>>> import numpy as np
>>> np.set_printoptions(suppress=True, linewidth=120)
>>> X = np.load("data.npy")
>>> print(X)
[[0 0 0 0 0 1 0 0 0 0 0 0]
 [0 0 0 0 0 0 1 1 0 0 0 0]
 [0 0 0 1 0 1 0 0 0 0 0 0]
 [0 0 1 0 0 1 0 0 0 0 0 0]
 [0 0 0 0 0 0 0 0 1 1 1 0]
 [1 0 1 1 0 0 0 0 0 0 0 0]
 [0 1 0 0 0 0 0 1 0 0 0 0]
 [0 1 0 0 0 0 1 0 0 0 0 0]
 [0 0 0 0 1 0 0 0 0 1 1 1]
 [0 0 0 0 1 0 0 0 1 0 1 1]
 [0 0 0 0 1 0 0 0 1 1 0 1]
 [0 0 0 0 0 0 0 0 1 1 1 0]]
>>> r = np.linalg.matrix_rank(X)
>>> print(r)
11
>>> ns = np.linalg.svd(X)[2][r:].T
>>> print(np.round(ns[:, 0] / ns[np.abs(ns[:, 0]).round(6).argmax(), 0], 2) + 0)
[ 0.  0.  0.  0.  1.  0.  0.  0.  0.  0.  0. -1.]
>>> print([int(np.linalg.matrix_rank(X[:i])) for i in range(1, len(X) + 1)])
[1, 2, 3, 4, 5, 6, 7, 8, 9, 10, 11, 11]
>>> print(np.round(X @ ns, 2) + 0)
[[0.]
 [0.]
 [0.]
 [0.]
 [0.]
 [0.]
 [0.]
 [0.]
 [0.]
 [0.]
 [0.]
 [0.]]
>>> print(np.linalg.matrix_rank(X.T @ X), np.linalg.matrix_rank(X @ X.T))
11 11
>>> print(X @ X)
[[1 0 1 1 0 0 0 0 0 0 0 0]
 [0 2 0 0 0 0 1 1 0 0 0 0]
 [1 0 2 1 0 1 0 0 0 0 0 0]
 [1 0 1 2 0 1 0 0 0 0 0 0]
 [0 0 0 0 3 0 0 0 2 2 2 3]
 [0 0 1 1 0 3 0 0 0 0 0 0]
 [0 1 0 0 0 0 2 1 0 0 0 0]
 [0 1 0 0 0 0 1 2 0 0 0 0]
 [0 0 0 0 2 0 0 0 4 3 3 2]
 [0 0 0 0 2 0 0 0 3 4 3 2]
 [0 0 0 0 2 0 0 0 3 3 4 2]
 [0 0 0 0 3 0 0 0 2 2 2 3]]
>>> print(np.argwhere(np.triu(X)))
[[ 0  5]
 [ 1  6]
 [ 1  7]
 [ 2  3]
 [ 2  5]
 [ 3  5]
 [ 4  8]
 [ 4  9]
 [ 4 10]
 [ 6  7]
 [ 8  9]
 [ 8 10]
 [ 8 11]
 [ 9 10]
 [ 9 11]
 [10 11]]
>>> Lm = np.diag(X.sum(axis=1)) - X
>>> print(np.linalg.matrix_rank(Lm))
9
>>> print((np.linalg.eigvalsh(Lm) < 1e-8).sum())
3
>>> x0 = np.array([7, 3, 0, 9, 4, 6, 0, 6, 8, 6, 5, 5])
>>> print(X @ x0)
[ 6  6 15  6 19 16  9  3 20 22 23 19]
>>> print((X * x0).sum(axis=1))
[ 6  6 15  6 19 16  9  3 20 22 23 19]
>>> print(X * x0)
[[0 0 0 0 0 6 0 0 0 0 0 0]
 [0 0 0 0 0 0 0 6 0 0 0 0]
 [0 0 0 9 0 6 0 0 0 0 0 0]
 [0 0 0 0 0 6 0 0 0 0 0 0]
 [0 0 0 0 0 0 0 0 8 6 5 0]
 [7 0 0 9 0 0 0 0 0 0 0 0]
 [0 3 0 0 0 0 0 6 0 0 0 0]
 [0 3 0 0 0 0 0 0 0 0 0 0]
 [0 0 0 0 4 0 0 0 0 6 5 5]
 [0 0 0 0 4 0 0 0 8 0 5 5]
 [0 0 0 0 4 0 0 0 8 6 0 5]
 [0 0 0 0 0 0 0 0 8 6 5 0]]
>>> print(np.linalg.norm(X @ x0) <= np.linalg.norm(X, 2) * np.linalg.norm(x0) + 1e-9)
True
>>> W0 = np.load("dump.npy")
>>> print(W0)
[[ 2  3  4  5  6  7  8  9 10]
 [11 12 13 14 15 16 17 18 19]
 [20 21 22 23 24 25 26 27 28]
 [29 30 31 32 33 34 35 36 37]
 [38 39 40 41 42 43 44 45 46]
 [47 48 49 50 51 52 53 54 55]]
>>> U, s, vt = np.linalg.svd(W0)
>>> evecs = vt[:(s > 1e-8).sum()]
>>> rng = np.random.default_rng(572)
>>> x0 = W0[4] + 2 * W0[2] + rng.integers(2) * np.eye(9)[3]
>>> print(x0)
[ 78.  81.  84.  88.  90.  93.  96.  99. 102.]
>>> print(np.linalg.matrix_rank(np.vstack([W0, x0])))
3
>>> print(np.round(np.diag(evecs.T @ evecs), 2))
[0.38 0.26 0.18 0.13 0.11 0.13 0.18 0.26 0.38]
>>> print(np.round(evecs.T @ evecs, 2))
[[ 0.38  0.31  0.24  0.18  0.11  0.04 -0.02 -0.09 -0.16]
 [ 0.31  0.26  0.21  0.16  0.11  0.06  0.01 -0.04 -0.09]
 [ 0.24  0.21  0.18  0.14  0.11  0.08  0.04  0.01 -0.02]
 [ 0.18  0.16  0.14  0.13  0.11  0.09  0.08  0.06  0.04]
 [ 0.11  0.11  0.11  0.11  0.11  0.11  0.11  0.11  0.11]
 [ 0.04  0.06  0.08  0.09  0.11  0.13  0.14  0.16  0.18]
 [-0.02  0.01  0.04  0.08  0.11  0.14  0.18  0.21  0.24]
 [-0.09 -0.04  0.01  0.06  0.11  0.16  0.21  0.26  0.31]
 [-0.16 -0.09 -0.02  0.04  0.11  0.18  0.24  0.31  0.38]]
>>> data = np.load("x.npy")
>>> print(data)
[[ 0.84  0.14 -0.06 -0.35  0.29  0.19 -0.26  0.83 -0.13  0.15 -0.53 -0.84  0.13]
 [-0.35  0.19 -0.32  0.19  0.02  0.08  0.11 -0.33  0.21 -0.11  0.19 -0.01 -0.04]
 [ 1.14  0.35  0.37 -0.5   0.08  0.   -0.48  0.65 -0.41  0.2  -0.54 -1.04 -0.14]
 [ 0.38 -0.16  0.28 -0.27 -0.02 -0.06 -0.12  0.27 -0.21  0.11 -0.2  -0.28 -0.05]
 [ 0.13  0.4  -0.89  0.23  0.67  0.16 -0.07  0.2   0.48  0.04 -0.03  0.39  0.23]
 [-0.13  0.2  -0.2   0.16  0.    0.06  0.05 -0.23  0.27 -0.1   0.14 -0.17 -0.12]
 [-0.73 -0.01 -0.32  0.33 -0.01  0.02  0.32 -0.59  0.43 -0.15  0.45  0.35 -0.1 ]]
>>> u = np.array([0, -2])
>>> print(np.polyval(u, data[3]))
[-2. -2. -2. -2. -2. -2. -2. -2. -2. -2. -2. -2. -2.]
>>> print(np.round(np.correlate(data[3], data[1], "full"), 2) + 0)
[-0.02  0.    0.06 -0.06  0.15 -0.24  0.18 -0.16  0.1   0.12 -0.24  0.32 -0.5   0.27 -0.22  0.1   0.15 -0.16  0.15
 -0.22  0.1   0.    0.03  0.09  0.02]
